>>> import numpy as np
>>> from numpy import linalg as LA
>>> np.set_printoptions(precision=1, suppress=True, linewidth=100, sign=" ")
>>> r0 = np.array([1, -2, -2, 0, 1]) + 0.5
>>> F = np.outer(r0, r0) / (r0 @ r0)
>>> F.round(1) + 0
array([[ 0.2, -0.2, -0.2,  0.1,  0.2],
       [-0.2,  0.2,  0.2, -0.1, -0.2],
       [-0.2,  0.2,  0.2, -0.1, -0.2],
       [ 0.1, -0.1, -0.1,  0. ,  0.1],
       [ 0.2, -0.2, -0.2,  0.1,  0.2]])
>>> rk = LA.matrix_rank(F)
>>> rk
np.int64(1)
>>> null = LA.svd(F)[2][rk:].T
>>> [int(LA.matrix_rank(np.delete(F, i, axis=0))) for i in range(5)]
[1, 1, 1, 1, 1]
>>> null.shape
(5, 4)
>>> print([int(LA.matrix_rank(F[:, :j + 1])) for j in range(5)])
[1, 1, 1, 1, 1]
>>> [int(LA.matrix_rank(F[:i])) for i in range(1, len(F) + 1)]
[1, 1, 1, 1, 1]
>>> LA.matrix_rank(F.T @ F), LA.matrix_rank(F @ F.T)
(np.int64(1), np.int64(1))
>>> ev, V = LA.eigh(F)
>>> x = np.array([1, -2, 1, 0, 0])
>>> print(np.round(V * np.abs(ev) @ V.T, 1) + 0)
[[ 0.2 -0.2 -0.2  0.1  0.2]
 [-0.2  0.2  0.2 -0.1 -0.2]
 [-0.2  0.2  0.2 -0.1 -0.2]
 [ 0.1 -0.1 -0.1  0.   0.1]
 [ 0.2 -0.2 -0.2  0.1  0.2]]
>>> round(x @ F @ x, 1)
np.float64(1.0)
>>> (np.sign(V[:, -1].round(6)) == np.sign(V[0, -1].round(6))).astype(int)
array([ 1,  0,  0,  1,  1])
>>> print(np.round(V * np.maximum(ev, 0) @ V.T, 1) + 0)
[[ 0.2 -0.2 -0.2  0.1  0.2]
 [-0.2  0.2  0.2 -0.1 -0.2]
 [-0.2  0.2  0.2 -0.1 -0.2]
 [ 0.1 -0.1 -0.1  0.   0.1]
 [ 0.2 -0.2 -0.2  0.1  0.2]]
>>> round(float(x @ F @ x / (x @ x)), 1), round(ev[0], 1), ev[-1]
(0.2, np.float64(-0.0), np.float64(1.0))
>>> np.round(LA.eigvalsh(F[1:, 1:]), 1) + 0
array([ 0. ,  0. ,  0. ,  0.8])
>>> x = np.array([1, 6, 0, 1, 6])
>>> (x - F @ x) @ (F @ x)
np.float64(0.0)
>>> A = np.maximum(np.array([[-4, 0],
...     [0, -1],
...     [-2, 0],
...     [-5, 5],
...     [-2, -5],
...     [-3, -3],
...     [-4, 4],
...     [-3, 5],
...     [3, 5],
...     [3, 5],
...     [2, -4],
...     [-4, -2]]) @ np.array([[3, 0, -1, 1], [2, 1, 0, 2]]) + np.array([0, 0, 0, 2]), 0)
>>> A
array([[  0,   0,   4,   0],
       [  0,   0,   0,   0],
       [  0,   0,   2,   0],
       [  0,   5,   5,   7],
       [  0,   0,   2,   0],
       [  0,   0,   3,   0],
       [  0,   4,   4,   6],
       [  1,   5,   3,   9],
       [ 19,   5,   0,  15],
       [ 19,   5,   0,  15],
       [  0,   0,   0,   0],
       [  0,   0,   4,   0]])
>>> rng = np.random.default_rng(20)
>>> B = A + rng.integers(-2, 3, (12, 3)) @ rng.integers(-2, 3, (3, 4))
>>> print(B)
[[ 1 -2  5 -3]
 [-6  0 -6  6]
 [-3  1 -1  4]
 [-3  5  2 10]
 [ 2  2  4  0]
 [ 2 -2  5 -4]
 [ 2  2  6  2]
 [ 0  4  2  9]
 [21  4  2 12]
 [14  7 -5 22]
 [ 3 -1  3 -4]
 [-4 -2  0  2]]
>>> np.round(LA.svd(B - A, compute_uv=False), 1) + 0
array([ 20.3,   6.2,   0. ,   0. ])
>>> LA.matrix_rank(B - A, tol=1e-8)
np.int64(2)
>>> print(np.abs(B - A).sum(axis=1))
[  7  18  11   9   6  10  10   3   8  19  11  12]
